>>> import numpy as np
>>> import numpy.linalg as la
>>> np.set_printoptions(suppress=True, linewidth=120)
>>> def rnd(a):
...     return np.round(a, 2) + 0
... 
>>> E = np.tril(np.array([[1, -2, 2, 0, -2, -1, -1, 0, 2, -1],
...     [0, 0, -1, 0, 0, 0, -2, 1, 1, 1],
...     [-1, 0, -1, 1, -2, 0, 0, -2, 2, 2],
...     [0, -1, -1, -2, -2, -2, -2, 1, 2, 0],
...     [-2, -2, 1, 1, 2, 0, -2, 1, -2, -2],
...     [1, 1, 0, 0, -2, 0, 1, -2, -1, 0],
...     [1, -1, -1, 2, 1, -1, 1, 2, -1, 1],
...     [1, -2, 1, 0, 1, 2, 1, -1, 0, 1],
...     [-1, -2, 1, 1, 0, 2, -1, -2, -1, -2],
...     [1, 0, -1, -2, 2, -1, -2, -2, -1, 0]]), -1) + np.eye(10, dtype=int)
>>> E
array([[ 1,  0,  0,  0,  0,  0,  0,  0,  0,  0],
       [ 0,  1,  0,  0,  0,  0,  0,  0,  0,  0],
       [-1,  0,  1,  0,  0,  0,  0,  0,  0,  0],
       [ 0, -1, -1,  1,  0,  0,  0,  0,  0,  0],
       [-2, -2,  1,  1,  1,  0,  0,  0,  0,  0],
       [ 1,  1,  0,  0, -2,  1,  0,  0,  0,  0],
       [ 1, -1, -1,  2,  1, -1,  1,  0,  0,  0],
       [ 1, -2,  1,  0,  1,  2,  1,  1,  0,  0],
       [-1, -2,  1,  1,  0,  2, -1, -2,  1,  0],
       [ 1,  0, -1, -2,  2, -1, -2, -2, -1,  1]])
>>> r0 = np.array([2, 2, 3, 2, 3, 3, 3, 3, 2, 0])
>>> other = E + np.outer(r0, np.eye(10)[9])
>>> other
array([[ 1.,  0.,  0.,  0.,  0.,  0.,  0.,  0.,  0.,  2.],
       [ 0.,  1.,  0.,  0.,  0.,  0.,  0.,  0.,  0.,  2.],
       [-1.,  0.,  1.,  0.,  0.,  0.,  0.,  0.,  0.,  3.],
       [ 0., -1., -1.,  1.,  0.,  0.,  0.,  0.,  0.,  2.],
       [-2., -2.,  1.,  1.,  1.,  0.,  0.,  0.,  0.,  3.],
       [ 1.,  1.,  0.,  0., -2.,  1.,  0.,  0.,  0.,  3.],
       [ 1., -1., -1.,  2.,  1., -1.,  1.,  0.,  0.,  3.],
       [ 1., -2.,  1.,  0.,  1.,  2.,  1.,  1.,  0.,  3.],
       [-1., -2.,  1.,  1.,  0.,  2., -1., -2.,  1.,  2.],
       [ 1.,  0., -1., -2.,  2., -1., -2., -2., -1.,  1.]])
>>> rnd(la.det(other) / la.det(E)), rnd(1 + la.solve(E, r0)[9])
(np.float64(111.0), np.float64(111.0))
>>> la.matrix_rank(other - E)
np.int64(1)
>>> m1 = np.load("arr.npy")
>>> m1
array([[ 0.,  0.,  3.,  0.,  2.,  0.],
       [ 2.,  0.,  1.,  0.,  1.,  0.],
       [ 0.,  0.,  2.,  2.,  2.,  1.],
       [ 0.,  0.,  2.,  0.,  2.,  0.],
       [ 0.,  0.,  0.,  0., -3., -8.],
       [ 0.,  0.,  0.,  0., -7.,  5.]])
>>> rnd(m1 @ la.pinv(m1) @ m1)
array([[ 0.,  0.,  3.,  0.,  2.,  0.],
       [ 2.,  0.,  1.,  0.,  1.,  0.],
       [ 0.,  0.,  2.,  2.,  2.,  1.],
       [ 0.,  0.,  2.,  0.,  2.,  0.],
       [ 0.,  0.,  0.,  0., -3., -8.],
       [ 0.,  0.,  0.,  0., -7.,  5.]])
>>> np.abs(np.diag(la.qr(m1)[1])) > 1e-9
array([ True, False,  True,  True,  True,  True])
>>> rnd(np.trace(la.pinv(m1) @ m1))
np.float64(5.0)
>>> X = np.loadtxt("mat.csv", delimiter=",")
>>> X
array([[ 1., -3.,  0.,  0.,  0.,  0.,  0.,  0.,  0.,  0.,  0.,  0.,  0.],
       [-3., -2., -3.,  0.,  0.,  0.,  0.,  0.,  0.,  0.,  0.,  0.,  0.],
       [ 0., -3.,  2., -3.,  0.,  0.,  0.,  0.,  0.,  0.,  0.,  0.,  0.],
       [ 0.,  0., -3.,  0., -3.,  0.,  0.,  0.,  0.,  0.,  0.,  0.,  0.],
       [ 0.,  0.,  0., -3.,  1., -3.,  0.,  0.,  0.,  0.,  0.,  0.,  0.],
       [ 0.,  0.,  0.,  0., -3., -3., -3.,  0.,  0.,  0.,  0.,  0.,  0.],
       [ 0.,  0.,  0.,  0.,  0., -3., -1., -3.,  0.,  0.,  0.,  0.,  0.],
       [ 0.,  0.,  0.,  0.,  0.,  0., -3., -1., -3.,  0.,  0.,  0.,  0.],
       [ 0.,  0.,  0.,  0.,  0.,  0.,  0., -3., -2., -3.,  0.,  0.,  0.],
       [ 0.,  0.,  0.,  0.,  0.,  0.,  0.,  0., -3.,  3., -3.,  0.,  0.],
       [ 0.,  0.,  0.,  0.,  0.,  0.,  0.,  0.,  0., -3., -3., -3.,  0.],
       [ 0.,  0.,  0.,  0.,  0.,  0.,  0.,  0.,  0.,  0., -3., -1., -3.],
       [ 0.,  0.,  0.,  0.,  0.,  0.,  0.,  0.,  0.,  0.,  0., -3.,  0.]])
>>> vals, vecs = la.eigh(X)
>>> x = np.array([-9, -5, -7, -8, 8, 6, 8, -6, -7, 4, -7, -4, 8])
>>> x @ X @ x
np.float64(-840.0)
>>> np.abs(X).sum(axis=1).max(), rnd(np.abs(vals).max())
(np.float64(9.0), np.float64(7.03))
>>> rnd(la.eigvalsh(X[1:, 1:]))
array([-7.03, -6.42, -5.14, -4.26, -2.44, -1.84, -0.59,  2.32,  3.02,  3.76,  5.74,  5.87])
>>> theta = np.radians(135)
>>> Rm = np.eye(13)
>>> Rm[4, 4] = Rm[5, 5] = np.cos(theta)
>>> Rm[4, 5], Rm[5, 4] = -np.sin(theta), np.sin(theta)
>>> other = X @ Rm.T
>>> print(rnd(la.svd(X, compute_uv=False)), rnd(la.svd(other, compute_uv=False)))
[7.03 6.42 5.99 5.76 5.35 4.87 4.   3.16 2.81 2.63 1.99 1.66 0.73] [7.03 6.42 5.99 5.76 5.35 4.87 4.   3.16 2.81 2.63 1.99 1.66 0.73]
>>> np.allclose(X @ X.T, other @ other.T)
True
>>> rnd(np.abs(other - X).max(axis=0))
array([0.  , 0.  , 0.  , 0.  , 7.24, 5.83, 0.  , 0.  , 0.  , 0.  , 0.  , 0.  , 0.  ])
